% python3 -q
>>> import numpy as np
>>> np.set_printoptions(precision=2, suppress=True, linewidth=100)
>>> X = np.load("dump.npy")
>>> X
array([[ -2.12,  -4.24,  -6.15,  -4.05,  -2.8 ,   0.54,  -0.99,   0.5 ,   3.58,   1.31],
       [  2.89,  11.41,   7.1 ,   7.01,   1.39,   0.64,   8.59,  -3.95,   0.04,   9.46],
       [  4.66,   3.01,   5.01,   4.23,   2.87,  -1.79,   1.31,  -2.1 ,  -1.27,   0.78],
       [ -7.36,  -6.18,  -4.84,  -5.45,  -1.81,   2.67,  -5.15,   4.39,  -2.19,  -5.92],
       [  2.83,   1.96,   3.56,   2.44,   1.49,  -0.96,   0.8 ,  -0.82,  -0.6 ,   0.73],
       [-15.21,  -5.54,  -8.7 ,  -8.07,  -4.43,   6.36,  -3.53,   5.88,  -1.43,  -3.16],
       [ -3.48,  -0.76,  -0.25,  -1.57,  -0.77,   2.  ,  -1.47,   2.02,  -2.07,  -1.69],
       [ -8.72,  -3.39,  -6.16,  -4.76,  -2.5 ,   2.79,  -0.9 ,   2.55,   0.05,  -2.54],
       [  4.89,  -1.07,   2.49,   2.18,   2.64,  -3.  ,  -1.53,  -0.97,   0.13,  -1.98],
       [ -1.99,   8.65,   3.55,   3.83,   0.22,   1.81,   6.94,  -1.83,  -0.26,   6.03],
       [  0.62,  -0.43,   1.25,  -0.13,   0.24,   0.41,  -2.06,   0.85,  -2.9 ,  -2.95],
       [ -4.49,   0.74,  -0.65,  -1.67,  -1.5 ,   2.61,  -0.14,   1.97,  -1.93,  -0.7 ],
       [ -2.68,   2.55,   1.62,   1.8 ,   1.44,   0.73,   1.67,  -0.08,  -1.3 ,   0.29],
       [  4.21,  -1.63,   1.55,   1.39,   1.77,  -2.35,  -1.85,  -0.8 ,   0.98,  -0.36]])
>>> vec = np.array([1, -1, 0, -2, -2, -1, -1, -1, -1, 1])
>>> target = X @ vec
>>> np.round(np.linalg.lstsq(X, target)[0], 2) + 0
array([ 1., -1.,  0., -2., -2., -1., -1., -1., -1.,  1.])
>>> print(np.round(np.linalg.solve(X.T @ X, X.T @ target), 2) + 0)
[ 1. -1.  0. -2. -2. -1. -1. -1. -1.  1.]
>>> target
array([ 13.5 , -21.18,  -7.92,   7.7 ,  -4.68,   4.89,  -0.21,   2.16,  -0.29, -19.37,   1.58,
        -2.1 , -12.44,   3.18])
>>> try:
...     np.linalg.solve(X, target)
... except np.linalg.LinAlgError as e:
...     print(repr(e))
... 
LinAlgError('Last 2 dimensions of the array must be square')
>>> rng = np.random.default_rng(821613)
>>> target = target + 0.1 * rng.normal(size=14)
>>> print(target)
[ 13.44 -21.13  -8.03   7.53  -4.81   5.14  -0.27   1.93  -0.3  -19.3    1.65  -2.25 -12.52   3.19]
>>> c, *_ = np.linalg.lstsq(X, target)
>>> c.round()
array([ 2., -1., -0., -1., -2.,  2., -1., -1.,  1.,  0.])
>>> np.round(X.T @ (target - X @ c), 2) + 0
array([0., 0., 0., 0., 0., 0., 0., 0., 0., 0.])
>>> [round(float(np.linalg.norm(np.linalg.solve(X.T @ X + lam * np.eye(10), X.T @ target))), 2) for lam in (0, 1, 10, 100)]
[3.67, 2.79, 2.03, 1.25]
>>> P = X @ np.linalg.solve(X.T @ X, X.T)
>>> round(np.trace(P), 2)
np.float64(10.0)
>>> P @ X[:, 2]
array([-6.15,  7.1 ,  5.01, -4.84,  3.56, -8.7 , -0.25, -6.16,  2.49,  3.55,  1.25, -0.65,  1.62,
        1.55])
>>> np.diag(P)
array([0.61, 0.94, 0.74, 0.58, 0.54, 0.76, 0.51, 0.94, 0.52, 0.79, 0.82, 0.77, 0.65, 0.82])
>>> np.allclose(P @ P, P)
True
>>> X.ravel(order="F")
array([ -2.12,   2.89,   4.66,  -7.36,   2.83, -15.21,  -3.48,  -8.72,   4.89,  -1.99,   0.62,
        -4.49,  -2.68,   4.21,  -4.24,  11.41,   3.01,  -6.18,   1.96,  -5.54,  -0.76,  -3.39,
        -1.07,   8.65,  -0.43,   0.74,   2.55,  -1.63,  -6.15,   7.1 ,   5.01,  -4.84,   3.56,
        -8.7 ,  -0.25,  -6.16,   2.49,   3.55,   1.25,  -0.65,   1.62,   1.55,  -4.05,   7.01,
         4.23,  -5.45,   2.44,  -8.07,  -1.57,  -4.76,   2.18,   3.83,  -0.13,  -1.67,   1.8 ,
         1.39,  -2.8 ,   1.39,   2.87,  -1.81,   1.49,  -4.43,  -0.77,  -2.5 ,   2.64,   0.22,
         0.24,  -1.5 ,   1.44,   1.77,   0.54,   0.64,  -1.79,   2.67,  -0.96,   6.36,   2.  ,
         2.79,  -3.  ,   1.81,   0.41,   2.61,   0.73,  -2.35,  -0.99,   8.59,   1.31,  -5.15,
         0.8 ,  -3.53,  -1.47,  -0.9 ,  -1.53,   6.94,  -2.06,  -0.14,   1.67,  -1.85,   0.5 ,
        -3.95,  -2.1 ,   4.39,  -0.82,   5.88,   2.02,   2.55,  -0.97,  -1.83,   0.85,   1.97,
        -0.08,  -0.8 ,   3.58,   0.04,  -1.27,  -2.19,  -0.6 ,  -1.43,  -2.07,   0.05,   0.13,
        -0.26,  -2.9 ,  -1.93,  -1.3 ,   0.98,   1.31,   9.46,   0.78,  -5.92,   0.73,  -3.16,
        -1.69,  -2.54,  -1.98,   6.03,  -2.95,  -0.7 ,   0.29,  -0.36])
>>> X.reshape(-1, 2)
array([[ -2.12,  -4.24],
       [ -6.15,  -4.05],
       [ -2.8 ,   0.54],
       [ -0.99,   0.5 ],
       [  3.58,   1.31],
       [  2.89,  11.41],
       [  7.1 ,   7.01],
       [  1.39,   0.64],
       [  8.59,  -3.95],
       [  0.04,   9.46],
       [  4.66,   3.01],
       [  5.01,   4.23],
       [  2.87,  -1.79],
       [  1.31,  -2.1 ],
       [ -1.27,   0.78],
       [ -7.36,  -6.18],
       [ -4.84,  -5.45],
       [ -1.81,   2.67],
       [ -5.15,   4.39],
       [ -2.19,  -5.92],
       [  2.83,   1.96],
       [  3.56,   2.44],
       [  1.49,  -0.96],
       [  0.8 ,  -0.82],
       [ -0.6 ,   0.73],
       [-15.21,  -5.54],
       [ -8.7 ,  -8.07],
       [ -4.43,   6.36],
       [ -3.53,   5.88],
       [ -1.43,  -3.16],
       [ -3.48,  -0.76],
       [ -0.25,  -1.57],
       [ -0.77,   2.  ],
       [ -1.47,   2.02],
       [ -2.07,  -1.69],
       [ -8.72,  -3.39],
       [ -6.16,  -4.76],
       [ -2.5 ,   2.79],
       [ -0.9 ,   2.55],
       [  0.05,  -2.54],
       [  4.89,  -1.07],
       [  2.49,   2.18],
       [  2.64,  -3.  ],
       [ -1.53,  -0.97],
       [  0.13,  -1.98],
       [ -1.99,   8.65],
       [  3.55,   3.83],
       [  0.22,   1.81],
       [  6.94,  -1.83],
       [ -0.26,   6.03],
       [  0.62,  -0.43],
       [  1.25,  -0.13],
       [  0.24,   0.41],
       [ -2.06,   0.85],
       [ -2.9 ,  -2.95],
       [ -4.49,   0.74],
       [ -0.65,  -1.67],
       [ -1.5 ,   2.61],
       [ -0.14,   1.97],
       [ -1.93,  -0.7 ],
       [ -2.68,   2.55],
       [  1.62,   1.8 ],
       [  1.44,   0.73],
       [  1.67,  -0.08],
       [ -1.3 ,   0.29],
       [  4.21,  -1.63],
       [  1.55,   1.39],
       [  1.77,  -2.35],
       [ -1.85,  -0.8 ],
       [  0.98,  -0.36]])
>>> t3 = X.reshape(14, 2, -1)
>>> print(t3.shape)
(14, 2, 5)
>>> print(np.einsum("ihd,jhd->hij", t3, t3).shape)
(2, 14, 14)
>>> np.swapaxes(t3, 1, 2)[4]
array([[ 2.83, -0.96],
       [ 1.96,  0.8 ],
       [ 3.56, -0.82],
       [ 2.44, -0.6 ],
       [ 1.49,  0.73]])
>>> t3[:, 0]
array([[ -2.12,  -4.24,  -6.15,  -4.05,  -2.8 ],
       [  2.89,  11.41,   7.1 ,   7.01,   1.39],
       [  4.66,   3.01,   5.01,   4.23,   2.87],
       [ -7.36,  -6.18,  -4.84,  -5.45,  -1.81],
       [  2.83,   1.96,   3.56,   2.44,   1.49],
       [-15.21,  -5.54,  -8.7 ,  -8.07,  -4.43],
       [ -3.48,  -0.76,  -0.25,  -1.57,  -0.77],
       [ -8.72,  -3.39,  -6.16,  -4.76,  -2.5 ],
       [  4.89,  -1.07,   2.49,   2.18,   2.64],
       [ -1.99,   8.65,   3.55,   3.83,   0.22],
       [  0.62,  -0.43,   1.25,  -0.13,   0.24],
       [ -4.49,   0.74,  -0.65,  -1.67,  -1.5 ],
       [ -2.68,   2.55,   1.62,   1.8 ,   1.44],
       [  4.21,  -1.63,   1.55,   1.39,   1.77]])
>>> r0 = np.array([2, 1])
>>> np.cross(X[1, :3], X[11, :3])
array([-12.67, -30.  ,  53.37])
>>> M2 = X / np.linalg.norm(X, axis=1, keepdims=True)
>>> C2 = M2 @ M2.T
>>> C2[5]
array([ 0.68, -0.66, -0.94,  0.91, -0.92,  1.  ,  0.86,  0.98, -0.75, -0.38,  0.09,  0.84, -0.08,
       -0.71])
>>> np.linalg.norm(M2, axis=1)
array([1., 1., 1., 1., 1., 1., 1., 1., 1., 1., 1., 1., 1., 1.])
>>> F = np.loadtxt("sample0.csv", delimiter=",")
>>> F
array([[-0.98,  0.18, -0.91,  0.09],
       [ 0.8 ,  1.7 ,  0.4 ,  0.6 ],
       [ 0.7 , -0.6 ,  0.6 , -1.7 ],
       [ 1.2 , -0.4 , -0.3 , -0.5 ],
       [-1.  ,  0.2 , -0.9 ,  0.1 ],
       [-0.5 ,  0.8 , -0.7 , -0.3 ],
       [-0.1 ,  1.  , -1.3 ,  0.5 ],
       [-0.7 ,  0.4 ,  0.4 , -0.3 ],
       [-0.1 , -0.2 ,  1.5 , -1.6 ]])
>>> vec = np.array([-8, -3, 8, 1])
>>> target = F @ vec
>>> np.round(np.linalg.pinv(F) @ F, 2) + 0
array([[1., 0., 0., 0.],
       [0., 1., 0., 0.],
       [0., 0., 1., 0.],
       [0., 0., 0., 1.]])
>>> target
array([  0.11,  -7.7 ,  -0.7 , -11.3 ,   0.3 ,  -4.3 , -12.1 ,   7.3 ,  11.8 ])
>>> np.linalg.lstsq(F, target)[0]
array([-8., -3.,  8.,  1.])
>>> target = target + 0.05 * rng.normal(size=9)
>>> target
array([  0.1 ,  -7.71,  -0.74, -11.33,   0.36,  -4.2 , -12.16,   7.25,  11.8 ])
>>> c, *_ = np.linalg.lstsq(F, target)
>>> [round(float(np.linalg.norm(np.linalg.solve(F.T @ F + lam * np.eye(4), F.T @ target))), 2) for lam in (0, 1, 10, 100)]
[11.76, 9.02, 3.32, 0.52]
>>> c
array([-8.02, -3.  ,  7.99,  1.  ])
>>> np.round(F.T @ (target - F @ c), 2) + 0
array([0., 0., 0., 0.])
>>> c.round()
array([-8., -3.,  8.,  1.])
>>> np.round(np.linalg.norm(target - F @ c), 2)
np.float64(0.14)
>>> Q, Rm = np.linalg.qr(F)
>>> print(np.round(abs(Rm[0, 0]), 2), np.round(np.linalg.norm(F[:, 0]), 2))
2.3 2.3
>>> np.round(Q.T @ Q, 2) + 0
array([[1., 0., 0., 0.],
       [0., 1., 0., 0.],
       [0., 0., 1., 0.],
       [0., 0., 0., 1.]])
>>> print(Rm)
[[ 2.3  -0.29  0.97 -0.45]
 [ 0.   -2.29  0.71 -1.14]
 [ 0.    0.   -2.32  1.09]
 [ 0.    0.    0.    1.96]]
>>> W = np.array([[1, 3], [0, 3], [2, 2], [1, 1]])
>>> c = np.array([2, 2])
>>> hid = np.maximum(F @ W + c, 0)
>>> np.linalg.matrix_rank(hid)
np.int64(2)
>>> hid
array([[ 0. ,  0. ],
       [ 4.2, 10.9],
       [ 2.2,  1.8],
       [ 2.1,  3.3],
       [ 0. ,  0. ],
       [ 0. ,  1.2],
       [ 0. ,  2.6],
       [ 1.8,  1.6],
       [ 3.3,  2.5]])
>>> basis = np.array([[0, -3], [1, 2]])
>>> print((hid @ basis).round(6).argmax(axis=1))
[0 0 0 0 0 1 1 0 0]
>>> A = np.load("mat.npy")
>>> A
array([[  3,  -8,   2,  -3,  12,  -4,   3,   4,   2],
       [  8,  11,   2,   6,   1,  12,   2, -16,  10],
       [ -5,   7,  -5,  -3, -13,   3,  -8,  -5,  -1],
       [  2,   4,   3,   8,  -2,   3,   5,  -1,  -1],
       [ -2,  -1,  -3,  -6,  -1,  -1,  -5,  -1,   1]])
>>> print(A - A[0])
[[  0   0   0   0   0   0   0   0   0]
 [  5  19   0   9 -11  16  -1 -20   8]
 [ -8  15  -7   0 -25   7 -11  -9  -3]
 [ -1  12   1  11 -14   7   2  -5  -3]
 [ -5   7  -5  -3 -13   3  -8  -5  -1]]
>>> np.diff(A, axis=0)
array([[  5,  19,   0,   9, -11,  16,  -1, -20,   8],
       [-13,  -4,  -7,  -9, -14,  -9, -10,  11, -11],
       [  7,  -3,   8,  11,  11,   0,  13,   4,   0],
       [ -4,  -5,  -6, -14,   1,  -4, -10,   0,   2]])
>>> np.linalg.matrix_rank(A)
np.int64(3)
>>> print(A.shape)
(5, 9)
>>> np.abs(A).max()
np.int64(16)
>>> A.mean(axis=0)
array([ 1.2,  2.6, -0.2,  0.4, -0.6,  2.6, -0.6, -3.8,  2.2])
>>> np.unravel_index(np.abs(A).argmax(), A.shape)
(np.int64(1), np.int64(7))
